In [1]: import numpy as np

In [2]: import numpy.linalg as la

In [3]: np.set_printoptions(precision=2, suppress=True, linewidth=120)

In [4]: def rnd(a):
   ...:     return np.round(a, 2) + 0
   ...: 

In [5]: data = np.load("out8.npy")

In [6]: rnd(data)
Out[6]: 
array([[0.1 , 0.1 , 0.1 , 0.1 , 0.1 , 0.03, 0.1 , 0.17, 0.03, 0.1 ],
       [0.1 , 0.1 , 0.1 , 0.1 , 0.1 , 0.03, 0.1 , 0.17, 0.03, 0.1 ],
       [0.1 , 0.1 , 0.1 , 0.1 , 0.1 , 0.03, 0.1 , 0.17, 0.03, 0.1 ],
       [0.1 , 0.1 , 0.1 , 0.1 , 0.1 , 0.03, 0.1 , 0.17, 0.03, 0.1 ],
       [0.1 , 0.1 , 0.1 , 0.1 , 0.1 , 0.03, 0.1 , 0.17, 0.03, 0.1 ],
       [0.03, 0.03, 0.03, 0.03, 0.03, 0.01, 0.03, 0.06, 0.01, 0.03],
       [0.1 , 0.1 , 0.1 , 0.1 , 0.1 , 0.03, 0.1 , 0.17, 0.03, 0.1 ],
       [0.17, 0.17, 0.17, 0.17, 0.17, 0.06, 0.17, 0.28, 0.06, 0.17],
       [0.03, 0.03, 0.03, 0.03, 0.03, 0.01, 0.03, 0.06, 0.01, 0.03],
       [0.1 , 0.1 , 0.1 , 0.1 , 0.1 , 0.03, 0.1 , 0.17, 0.03, 0.1 ]])

In [7]: np.abs(np.diag(la.qr(data)[1])) > 1e-9
Out[7]: array([ True, False, False, False, False, False, False, False, False, False])

In [8]: np.unique(data.round(6), axis=0).shape
Out[8]: (3, 10)

In [9]: out = data / np.sqrt((data ** 2).mean(axis=1, keepdims=True))

In [10]: la.matrix_rank(data - data.mean(axis=1, keepdims=True))
Out[10]: np.int64(1)

In [11]: la.matrix_rank(out) == la.matrix_rank(data)
Out[11]: np.True_

In [12]: rnd(la.norm(out, axis=1))
Out[12]: array([3.16, 3.16, 3.16, 3.16, 3.16, 3.16, 3.16, 3.16, 3.16, 3.16])

In [13]: rnd(data - data.mean(axis=1, keepdims=True))
Out[13]: 
array([[ 0.01,  0.01,  0.01,  0.01,  0.01, -0.06,  0.01,  0.07, -0.06,  0.01],
       [ 0.01,  0.01,  0.01,  0.01,  0.01, -0.06,  0.01,  0.07, -0.06,  0.01],
       [ 0.01,  0.01,  0.01,  0.01,  0.01, -0.06,  0.01,  0.07, -0.06,  0.01],
       [ 0.01,  0.01,  0.01,  0.01,  0.01, -0.06,  0.01,  0.07, -0.06,  0.01],
       [ 0.01,  0.01,  0.01,  0.01,  0.01, -0.06,  0.01,  0.07, -0.06,  0.01],
       [ 0.  ,  0.  ,  0.  ,  0.  ,  0.  , -0.02,  0.  ,  0.02, -0.02,  0.  ],
       [ 0.01,  0.01,  0.01,  0.01,  0.01, -0.06,  0.01,  0.07, -0.06,  0.01],
       [ 0.01,  0.01,  0.01,  0.01,  0.01, -0.1 ,  0.01,  0.12, -0.1 ,  0.01],
       [ 0.  ,  0.  ,  0.  ,  0.  ,  0.  , -0.02,  0.  ,  0.02, -0.02,  0.  ],
       [ 0.01,  0.01,  0.01,  0.01,  0.01, -0.06,  0.01,  0.07, -0.06,  0.01]])

In [14]: vec = np.array([-3, -3, 5, -5, -2, 7, 6, 0, 1, -9])

In [15]: rnd((vec - data @ vec) @ (data @ vec))
Out[15]: np.float64(0.0)

In [16]: rnd(data @ data @ vec)
Out[16]: array([-0.83, -0.83, -0.83, -0.83, -0.83, -0.28, -0.83, -1.39, -0.28, -0.83])
